$ ipython --no-banner

In [1]: import numpy as np

In [2]: np.set_printoptions(suppress=True, linewidth=160)

In [3]: mat = np.diag(5 * np.array([-2, -3, 4, -1, -5])) + np.array([[1, 0, 0, -1, 2],
   ...:     [-2, 1, -2, 1, 0],
   ...:     [0, -1, 2, 1, -1],
   ...:     [2, -2, -1, 2, 2],
   ...:     [2, -1, 2, 2, 1]])

In [4]: mat
Out[4]: 
array([[ -9,   0,   0,  -1,   2],
       [ -2, -14,  -2,   1,   0],
       [  0,  -1,  22,   1,  -1],
       [  2,  -2,  -1,  -3,   2],
       [  2,  -1,   2,   2, -24]])

In [5]: u, g = mat[2], mat[1]

In [6]: u @ g
Out[6]: np.int64(-29)

In [7]: u @ u
Out[7]: np.int64(487)

In [8]: pr = (u @ g) / (u @ u) * u

In [9]: np.round((g - pr) @ u, 1)
Out[9]: np.float64(0.0)

In [10]: round(np.linalg.norm(u + g) ** 2 + np.linalg.norm(u - g) ** 2, 1)
Out[10]: np.float64(1384.0)

In [11]: F = np.loadtxt("out14.csv", delimiter=",")

In [12]: F
Out[12]: 
array([[8., 7., 0., 1., 0., 0.],
       [2., 4., 0., 6., 0., 0.],
       [0., 0., 8., 0., 0., 7.],
       [5., 8., 0., 8., 0., 0.],
       [0., 0., 6., 0., 3., 3.],
       [0., 0., 6., 0., 4., 8.]])

In [13]: # 2 blocks once reordered

In [14]: rng = np.random.default_rng(311836)

In [15]: z = rng.permutation(6)

In [16]: z
Out[16]: array([1, 5, 4, 0, 2, 3])

In [17]: Y = F[z][:, z]

In [18]: np.diag(Y)
Out[18]: array([4., 8., 3., 8., 8., 8.])

In [19]: Y
Out[19]: 
array([[4., 0., 0., 2., 0., 6.],
       [0., 8., 4., 0., 6., 0.],
       [0., 3., 3., 0., 6., 0.],
       [7., 0., 0., 8., 0., 1.],
       [0., 7., 0., 0., 8., 0.],
       [8., 0., 0., 5., 0., 8.]])

In [20]: Y.reshape(2, -1)
Out[20]: 
array([[4., 0., 0., 2., 0., 6., 0., 8., 4., 0., 6., 0., 0., 3., 3., 0., 6., 0.],
       [7., 0., 0., 8., 0., 1., 0., 7., 0., 0., 8., 0., 8., 0., 0., 5., 0., 8.]])

In [21]: Y.reshape(-1, 2)
Out[21]: 
array([[4., 0.],
       [0., 2.],
       [0., 6.],
       [0., 8.],
       [4., 0.],
       [6., 0.],
       [0., 3.],
       [3., 0.],
       [6., 0.],
       [7., 0.],
       [0., 8.],
       [0., 1.],
       [0., 7.],
       [0., 0.],
       [8., 0.],
       [8., 0.],
       [0., 5.],
       [0., 8.]])

In [22]: Y.ravel(order="F")
Out[22]: array([4., 0., 0., 7., 0., 8., 0., 8., 3., 0., 7., 0., 0., 4., 3., 0., 0., 0., 2., 0., 0., 8., 0., 5., 0., 6., 6., 0., 8., 0., 6., 0., 0., 1., 0., 8.])

In [23]: t3 = Y.reshape(6, 2, -1)

In [24]: np.swapaxes(t3, 1, 2)[4]
Out[24]: 
array([[0., 0.],
       [7., 8.],
       [0., 0.]])

In [25]: t3.shape
Out[25]: (6, 2, 3)

In [26]: np.einsum("ihd,ihd->ih", t3, t3)
Out[26]: 
array([[16., 40.],
       [80., 36.],
       [18., 36.],
       [49., 65.],
       [49., 64.],
       [64., 89.]])

In [27]: t3.transpose(1, 0, 2)
Out[27]: 
array([[[4., 0., 0.],
        [0., 8., 4.],
        [0., 3., 3.],
        [7., 0., 0.],
        [0., 7., 0.],
        [8., 0., 0.]],

       [[2., 0., 6.],
        [0., 6., 0.],
        [0., 6., 0.],
        [8., 0., 1.],
        [0., 8., 0.],
        [5., 0., 8.]]])

In [28]: np.einsum("ihd,jhd->hij", t3, t3).shape
Out[28]: (2, 6, 6)

In [29]: t3.sum(axis=1)
Out[29]: 
array([[ 6.,  0.,  6.],
       [ 0., 14.,  4.],
       [ 0.,  9.,  3.],
       [15.,  0.,  1.],
       [ 0., 15.,  0.],
       [13.,  0.,  8.]])
